% ipython --no-banner

In [1]: import numpy as np

In [2]: np.set_printoptions(suppress=True, linewidth=120)

In [3]: F = np.load("sample11.npy")

In [4]: print(F)
[[-8  2 -3  6 -1  7 -2  1 -7 -2  1]
 [-3  1  8 -4  5 -4 -2  4 -1 -9  5]
 [-6  7 -9 -2 -3 -1 -4  6  6 -1 -7]
 [ 5 -7  4  3 -3 -3  9 -9  7  1  4]
 [ 5  8  4  6 -2 -9  6 -1 -3  8 -3]
 [-5  3 -2 -7 -3 -1  8 -1 -1 -9  7]
 [-5 -8 -7 -1  9  7  5  2  5 -2  5]
 [ 3  1 -8 -3 -5  5 -5 -4 -9 -9 -7]
 [ 4 -5 -2  0 -9 -5 -6  7 -6 -9 -3]
 [-7  6  3  2 -5  4 -9 -7 -9 -8  5]
 [ 6  5 -9 -2  1  2  0 -1 -8 -9  3]]

In [5]: W1 = np.array([[1, 1, 0, 1],
   ...:     [2, 1, 1, 2],
   ...:     [1, 1, 1, 0],
   ...:     [0, 1, 0, 1],
   ...:     [1, 1, 0, 0],
   ...:     [0, 0, 2, 2],
   ...:     [2, 1, 0, 0],
   ...:     [0, 2, 1, 0],
   ...:     [0, 2, 1, 0],
   ...:     [2, 0, 2, 0],
   ...:     [2, 0, 1, 2]])

In [6]: beta = np.array([2, -2, 0, 1])

In [7]: H = np.maximum(F @ W1 + beta, 0)

In [8]: np.linalg.matrix_rank(H)
Out[8]: np.int64(4)

In [9]: (H > 0).astype(int)
Out[9]: 
array([[0, 0, 1, 1],
       [1, 1, 0, 0],
       [0, 1, 0, 0],
       [1, 1, 0, 0],
       [1, 1, 1, 1],
       [1, 0, 0, 1],
       [0, 1, 1, 1],
       [0, 0, 0, 0],
       [0, 0, 0, 0],
       [0, 0, 0, 1],
       [0, 0, 0, 1]])

In [10]: W2 = np.array([[0, 3], [3, 1], [1, 1], [1, 2]])

In [11]: W1 @ W2
Out[11]: 
array([[ 4,  6],
       [ 6, 12],
       [ 4,  5],
       [ 4,  3],
       [ 3,  4],
       [ 4,  6],
       [ 3,  7],
       [ 7,  3],
       [ 7,  3],
       [ 2,  8],
       [ 3, 11]])

In [12]: print(H @ W2)
[[ 23  42]
 [ 27  15]
 [ 15   5]
 [ 15  71]
 [ 58 169]
 [  7  44]
 [ 25  18]
 [  0   0]
 [  0   0]
 [ 26  52]
 [ 25  50]]

In [13]: print(np.round(np.linalg.norm(F, "nuc"), 1))
172.3

In [14]: round(np.linalg.norm(F, 1), 1), round(np.linalg.norm(F, np.inf), 1)
Out[14]: (np.float64(67.0), np.float64(65.0))

In [15]: other = F[0, 0] * F[1:] - np.outer(F[1:, 0], F[0])

In [16]: other
Out[16]: 
array([[  0,  -2, -73,  50, -43,  53,  10, -29, -13,  66, -37],
       [  0, -44,  54,  52,  18,  50,  20, -42, -90,  -4,  62],
       [  0,  46, -17, -54,  29, -11, -62,  67, -21,   2, -37],
       [  0, -74, -17, -78,  21,  37, -38,   3,  59, -54,  19],
       [  0, -14,   1,  86,  19,  43, -74,  13, -27,  62, -51],
       [  0,  74,  41,  38, -77, -21, -50, -11, -75,   6, -35],
       [  0, -14,  73,   6,  43, -61,  46,  29,  93,  78,  53],
       [  0,  32,  28, -24,  76,  12,  56, -60,  76,  80,  20],
       [  0, -34, -45,  26,  33,  17,  58,  63,  23,  50, -33],
       [  0, -52,  90, -20,  -2, -58,  12,   2, 106,  84, -30]])

In [17]: np.round(F[:, 0] / F[0, 0], 1)
Out[17]: array([ 1. ,  0.4,  0.8, -0.6, -0.6,  0.6,  0.6, -0.4, -0.5,  0.9, -0.8])

In [18]: sv = 10 * 0.5 ** np.arange(10)

In [19]: rng = np.random.default_rng(2800)

In [20]: A = rng.normal(size=(37, 10)) * rng.permutation(sv)

In [21]: A.round(1) + 0
Out[21]: 
array([[ -0.1,   0. ,   8.2,  -0.9,  -0.1,  -4.1,   0. ,   0. ,  -1.5,  -0.3],
       [  0.5,   0. ,  -0.9,   1.8,  -0.5,   2.4,   0.1,   0. ,   0.3,   0.2],
       [  0.1,   0. ,   1.3,   2.9,  -0.8,  15.2,   0. ,   0. ,   0.7,   0.1],
       [ -0.2,   0. ,   4.5,  -0.5,   0.7,  -7.8,   0. ,   0. ,   1.4,   0.1],
       [ -0.2,   0. ,  -5.4,  -2.5,  -1.2,   2.9,   0. ,   0. ,   2.4,   0.4],
       [  0.1,   0. ,  -3.6,   0.7,   0.8,  19.8,  -0.1,   0. ,  -1.7,  -0.6],
       [  0.3,   0. ,   3.5,  -1.1,  -0.9,  -9.9,   0. ,   0. ,   0.5,  -0.1],
       [ -0.3,   0. ,  -0.5,  -2. ,   0.6, -23.1,   0.1,   0. ,   1.5,   0. ],
       [ -0.2,   0. ,  -3.8,   5.1,   0.6, -27.8,   0.1,   0. ,   0.2,   0.1],
       [ -0.1,   0. ,  -1.3,   0.6,   0.5,  -1.7,  -0.1,   0. ,   0. ,   0.3],
       [  0.1,   0. ,   5.8,  -4.4,  -0.2,  -7.2,  -0.1,   0. ,   0.6,   0.3],
       [  0.1,   0. ,   2. ,  -2.3,  -0.5, -16.7,   0. ,   0. ,   0.6,   0. ],
       [ -0.1,   0. ,  -2.3,   0.9,  -1. ,  -1.8,   0. ,   0. ,  -0.1,   0.5],
       [  0.2,   0. ,  -2. ,  -3.6,  -0.9,   7. ,  -0.1,   0. ,   0.4,   0.1],
       [  0. ,   0. ,  -4.7,   1.1,  -0.3,   6.7,   0.1,   0. ,  -1. ,   0. ],
       [  0.1,   0. , -10.8,  -2.5,  -0.5,  11.3,   0.2,   0. ,   0.4,  -0.1],
       [  0. ,   0. ,  -3.4,  -1.2,   0.3,   1.8,   0. ,   0. ,  -3.3,   0. ],
       [ -0.2,   0. ,   6.9,   1. ,   0.2,  -5. ,  -0.1,   0.1,   0.3,  -0.4],
       [ -0.2,   0. ,  -7.7,  -1.6,  -0.2,   4.8,   0.1,   0. ,   2.4,  -0.4],
       [  0.3,   0. ,  -1.2,  -1.7,   0.3,  -3.9,  -0.1,   0. ,  -0.2,   0.5],
       [  0. ,   0. ,  -0.4,   2.8,  -0.8,  -0.7,   0.1,   0. ,  -0.6,  -0.2],
       [  0. ,   0. ,  -4.6,   0.7,  -0.4, -16.7,  -0.1,   0.1,   0.5,  -0.2],
       [  0.1,   0. ,  -3.1,   0.6,  -0.9, -15.2,   0. ,   0. ,  -0.5,   0. ],
       [  0. ,   0. ,   3. ,  -3.2,   0.4,  -1.3,   0. ,  -0.1,  -0.2,   0. ],
       [  0. ,   0. ,   3. ,   1.9,   0.1, -11.2,   0. ,  -0.1,  -1.5,   0.2],
       [  0.1,   0. ,  -1.1,   0.7,   0.1,  -2.3,  -0.1,   0.1,   0.4,  -0.5],
       [  0.1,   0. ,  11.5,   0.7,  -0.2,  23.5,   0. ,  -0.1,   0. ,   0.2],
       [  0.1,   0. ,   2.2,   2.5,  -0.4, -22.7,  -0.1,   0. ,  -2.3,   0. ],
       [  0. ,   0. ,   4.9,   1.9,  -0.1,   9.1,   0.1,   0. ,   0.2,  -0.4],
       [  0. ,   0. ,   0.9,  -0.5,   1.2, -22.8,  -0.2,   0. ,  -1.7,   0.4],
       [  0. ,   0. ,   0.1,  -5.3,   0.8,   0.3,   0. ,   0. ,  -0.2,   0. ],
       [  0.1,   0. ,  -2.9,   0.3,   0.3,   0.9,   0.2,  -0.1,  -1. ,  -0.1],
       [ -0.1,   0. ,   1.6,   1.8,   0.9, -20.3,  -0.2,   0.1,  -3.2,  -0.2],
       [  0. ,   0. ,  -6.4,   2.2,  -0.5,  12.8,   0. ,   0. ,  -2.1,   0.5],
       [  0. ,   0. ,   1.7,  -6.4,  -0.2,  -3.2,   0.2,   0. ,  -1.7,   0. ],
       [  0. ,   0. ,  -3.6,   2.8,  -1. ,  -7.4,   0. ,   0.1,   2.1,  -0.3],
       [  0. ,   0. ,  -3.4,  -2.1,  -0.4, -10.5,  -0.1,   0. ,   2. ,   0.3]])

In [22]: x0 = np.array([3, 4, 1, 3, 1, 3, -3, 2, 3, 3, 5])

In [23]: rhs = F @ x0

In [24]: rhs
Out[24]: array([  5,  -7,  -7, -13,  20, -53,  -4, -76, -62,   6,  -8])

In [25]: np.round(np.linalg.solve(F, rhs + F[:, 4]), 1)
Out[25]: array([ 3.,  4.,  1.,  3.,  2.,  3., -3.,  2.,  3.,  3.,  5.])

In [26]: np.round(np.linalg.solve(F, -3 * rhs), 1)
Out[26]: array([ -9., -12.,  -3.,  -9.,  -3.,  -9.,   9.,  -6.,  -9.,  -9., -15.])

In [27]: print(np.round(np.linalg.solve(F.T, F[6]), 1) + 0)
[0. 0. 0. 0. 0. 0. 1. 0. 0. 0. 0.]

In [28]: f = np.array([9, -3, -8])

In [29]: np.convolve(F[2], f)
Out[29]: array([ -54,   81,  -54,  -47,   51,   16,   -9,   74,   68,  -75, -108,   29,   56])

In [30]: np.polyval(f, F[2])
Out[30]: array([334, 412, 748,  34,  82,   4, 148, 298, 298,   4, 454])

In [31]: np.array([np.convolve(row, f, "same") for row in F])
Out[31]: 
array([[  42,   31,   47,   -3,   18,  -31,  -41,  -50,   -5,   71,   13],
       [  18,   93,  -68,   -7,  -19,  -46,   74,   -5, -110,   80,   57],
       [  81,  -54,  -47,   51,   16,   -9,   74,   68,  -75, -108,   29],
       [ -78,   17,   71,  -68,  -42,  114,  -84,   18,   60,  -23,  -20],
       [  57,  -28,  -22,  -68, -123,   97,   45,  -72,   89,  -27,  -55],
       [  42,   13,  -81,   10,   56,   99,  -25,  -70,  -70,   98,   51],
       [ -57,    1,   76,  140,   44,  -48,  -53,   -1,  -49,   11,    1],
       [   0,  -99,  -11,   28,   84,  -20,  -61,  -29,  -22,   36,   93],
       [ -57,  -35,   46,  -65,  -18,   33,  121,  -27, -119,   48,   81],
       [  75,   65,  -39,  -75,   35,  -53,  -68,   12,   11,  141,   49],
       [  27, -144,  -31,   87,   31,  -14,  -25,  -69,  -49,  118,   63]])

In [32]: np.cross(F[2, :3], F[7, :3])
Out[32]: array([-47, -75, -27])

In [33]: x0 = np.array([-4, 9, -9, -9, -7, 6, -4, -4, 2, -8, -4])

In [34]: h1 = np.maximum(F @ x0, 0)

In [35]: np.maximum(F @ (3 * x0), 0)
Out[35]: array([222,   0, 723,   0,   0, 471,   0, 837, 174, 558, 519])

In [36]: print(h1)
[ 74   0 241   0   0 157   0 279  58 186 173]

In [37]: print(np.tanh(F @ x0))
[ 1. -1.  1. -1. -1.  1. -1.  1.  1.  1.  1.]

In [38]: print(np.flatnonzero(h1 > 1e-9))
[ 0  2  5  7  8  9 10]

In [39]: np.maximum(F @ x0, 0) - np.maximum(-F @ x0, 0)
Out[39]: array([  74,  -32,  241, -153, -156,  157,  -23,  279,   58,  186,  173])

In [40]: f = np.array([-6, -4, -5, 7, 5, 8, -6])

In [41]: v = np.array([1, -1, -2, -2, 1, 2, 2, -1])

In [42]: J = np.outer(f, v)

In [43]: J
Out[43]: 
array([[ -6,   6,  12,  12,  -6, -12, -12,   6],
       [ -4,   4,   8,   8,  -4,  -8,  -8,   4],
       [ -5,   5,  10,  10,  -5, -10, -10,   5],
       [  7,  -7, -14, -14,   7,  14,  14,  -7],
       [  5,  -5, -10, -10,   5,  10,  10,  -5],
       [  8,  -8, -16, -16,   8,  16,  16,  -8],
       [ -6,   6,  12,  12,  -6, -12, -12,   6]])

In [44]: f, v = J[0], J[3]

In [45]: print(f @ f)
720

In [46]: f @ v
Out[46]: np.int64(-840)

In [47]: pr = (f @ v) / (f @ f) * f

In [48]: v - pr
Out[48]: array([0., 0., 0., 0., 0., 0., 0., 0.])

In [49]: print(round(float(np.linalg.norm(f + v) ** 2 + np.linalg.norm(f - v) ** 2), 1))
3400.0

In [50]: W0 = np.load("data.npy")

In [51]: W0
Out[51]: 
array([[1, 0, 0, 0, 0, 0, 0],
       [0, 0, 0, 0, 0, 1, 0],
       [0, 0, 1, 0, 0, 0, 0],
       [0, 0, 0, 1, 0, 0, 0],
       [0, 1, 0, 0, 0, 0, 0],
       [0, 0, 0, 0, 1, 0, 0],
       [0, 0, 0, 0, 0, 0, 1]])

In [52]: print(np.round(np.linalg.svd(W0, compute_uv=False), 1))
[1. 1. 1. 1. 1. 1. 1.]

In [53]: W0[:, 4] @ W0[:, 1]
Out[53]: np.int64(0)

In [54]: print((np.linalg.matrix_power((W0 != 0) + (W0.T != 0) + np.eye(7), 7) > 0).astype(int))
[[1 0 0 0 0 0 0]
 [0 1 0 0 1 1 0]
 [0 0 1 0 0 0 0]
 [0 0 0 1 0 0 0]
 [0 1 0 0 1 1 0]
 [0 1 0 0 1 1 0]
 [0 0 0 0 0 0 1]]

In [55]: x0 = np.array([3, -1, -2, -3, 2, 1, -3])

In [56]: rhs = W0 @ x0

In [57]: beta, lr = np.zeros(7), 1 / np.linalg.norm(W0, 2) ** 2

In [58]: for i in range(8):
    ...:     beta -= lr * W0.T @ (W0 @ beta - rhs)
    ...:     if i % 2 == 0: print(i, round(np.linalg.norm(W0 @ beta - rhs), 1))
    ...: 
0 0.0
2 0.0
4 0.0
6 0.0

In [59]: beta
Out[59]: array([ 3., -1., -2., -3.,  2.,  1., -3.])

In [60]: th = np.sort(rng.uniform(-2, 2, 32))

In [61]: feats = np.c_[th, th ** 2, th ** 3] @ np.array([[1, -2, 1, 1, -1, -2, 0, 0],
    ...:     [-2, -3, 2, 0, 1, 1, -3, -1],
    ...:     [-1, -1, 2, 1, -3, 1, 0, -1]])

In [62]: feats.round(1) + 0
Out[62]: 
array([[ -2.3,  -0.2,  -8.2,  -8.6,  25.7,   0.6, -10.7,   3.2],
       [ -2.4,  -0.2,  -7.5,  -8.1,  23.9,   0.8, -10.2,   2.8],
       [ -2.6,  -0.4,  -5.5,  -6.4,  18.7,   1.4,  -8.5,   1.9],
       [ -2.6,  -0.4,  -4.5,  -5.6,  16.1,   1.7,  -7.5,   1.5],
       [ -2.6,  -0.4,  -4.4,  -5.4,  15.6,   1.7,  -7.4,   1.4],
       [ -2.6,  -0.4,  -3.9,  -5.1,  14.4,   1.8,  -7. ,   1.2],
       [ -2.6,  -0.4,  -3.5,  -4.7,  13.2,   1.9,  -6.5,   1. ],
       [ -2.5,  -0.3,  -2.3,  -3.5,   9.7,   2.1,  -5.1,   0.5],
       [ -2.4,  -0.2,  -1.9,  -3.1,   8.3,   2.1,  -4.5,   0.3],
       [ -2.4,  -0.2,  -1.8,  -3. ,   7.9,   2.1,  -4.4,   0.3],
       [ -1.9,   0.1,  -0.8,  -1.8,   4.3,   1.9,  -2.6,  -0.1],
       [ -1.2,   0.3,  -0.4,  -0.9,   1.9,   1.4,  -1.3,  -0.1],
       [ -0.8,   0.4,  -0.2,  -0.5,   0.9,   1. ,  -0.6,  -0.1],
       [ -0.6,   0.4,  -0.2,  -0.5,   0.7,   0.9,  -0.5,  -0.1],
       [ -0.3,   0.3,  -0.1,  -0.2,   0.2,   0.4,  -0.1,   0. ],
       [ -0.1,   0.2,  -0.1,  -0.1,   0.1,   0.2,   0. ,   0. ],
       [  0. ,   0.1,   0. ,   0. ,   0. ,   0.1,   0. ,   0. ],
       [  0.1,  -0.2,   0.1,   0.1,  -0.1,  -0.1,   0. ,   0. ],
       [  0.1,  -0.3,   0.2,   0.1,  -0.1,  -0.2,   0. ,   0. ],
       [  0.1,  -0.6,   0.3,   0.2,  -0.2,  -0.4,  -0.1,  -0.1],
       [  0. ,  -1.5,   0.9,   0.5,  -0.5,  -0.6,  -0.5,  -0.3],
       [ -0.3,  -2.5,   1.7,   0.8,  -0.9,  -0.6,  -1.1,  -0.6],
       [ -0.8,  -3.7,   2.8,   1.2,  -1.5,  -0.5,  -1.7,  -1. ],
       [ -1. ,  -4.1,   3.2,   1.3,  -1.7,  -0.4,  -2. ,  -1.2],
       [ -2.3,  -6.5,   5.5,   2.2,  -3.4,   0.1,  -3.3,  -2.2],
       [ -2.6,  -7. ,   6. ,   2.4,  -3.8,   0.3,  -3.6,  -2.5],
       [ -3.1,  -7.9,   6.9,   2.7,  -4.5,   0.6,  -4. ,  -2.9],
       [ -3.2,  -8.1,   7.2,   2.8,  -4.6,   0.6,  -4.1,  -3. ],
       [ -4. ,  -9.5,   8.7,   3.3,  -5.9,   1.1,  -4.9,  -3.7],
       [ -4.7, -10.6,   9.8,   3.8,  -6.8,   1.6,  -5.4,  -4.2],
       [ -5.5, -11.8,  11.2,   4.3,  -8. ,   2. ,  -6.1,  -4.9],
       [-11.4, -20.3,  21.4,   8.2, -17.5,   6.1, -10.3,  -9.8]])

In [63]: idx = feats[:, 0] > np.median(feats[:, 0])

In [64]: f = feats[idx].mean(axis=0) - feats[~idx].mean(axis=0)

In [65]: f.round(1)
Out[65]: array([ 2.9,  3.8, -1.9,  0.7, -3.2, -1.5,  4.7,  1.1])

In [66]: r = np.linalg.matrix_rank(feats)

In [67]: print(r)
3

In [68]: N = np.linalg.svd(feats)[2][r:].T

In [69]: np.allclose(feats @ N, 0)
Out[69]: True

In [70]: np.round(N @ N.T, 1) + 0
Out[70]: 
array([[ 0.7,  0. ,  0.1, -0.1,  0. ,  0.4, -0.2, -0.1],
       [ 0. ,  0.4,  0.3,  0.1,  0. , -0.2, -0.3, -0.1],
       [ 0.1,  0.3,  0.7, -0.1,  0.2,  0. ,  0.1,  0.1],
       [-0.1,  0.1, -0.1,  0.9,  0.2,  0.1, -0.1,  0. ],
       [ 0. ,  0. ,  0.2,  0.2,  0.3,  0.1,  0.3, -0.1],
       [ 0.4, -0.2,  0. ,  0.1,  0.1,  0.4,  0.1,  0.1],
       [-0.2, -0.3,  0.1, -0.1,  0.3,  0.1,  0.6, -0.1],
       [-0.1, -0.1,  0.1,  0. , -0.1,  0.1, -0.1,  0.9]])

In [71]: print(N.shape)
(8, 5)

In [72]: [int(np.linalg.matrix_rank(feats[:, :j + 1])) for j in range(8)]
Out[72]: [1, 2, 3, 3, 3, 3, 3, 3]

In [73]: np.linalg.matrix_rank(feats.T @ feats), np.linalg.matrix_rank(feats @ feats.T)
Out[73]: (np.int64(3), np.int64(3))

In [74]: [int(np.linalg.matrix_rank(feats[:i])) for i in range(1, len(feats) + 1)]
Out[74]: 
[1,
 2,
 3,
 3,
 3,
 3,
 3,
 3,
 3,
 3,
 3,
 3,
 3,
 3,
 3,
 3,
 3,
 3,
 3,
 3,
 3,
 3,
 3,
 3,
 3,
 3,
 3,
 3,
 3,
 3,
 3,
 3]
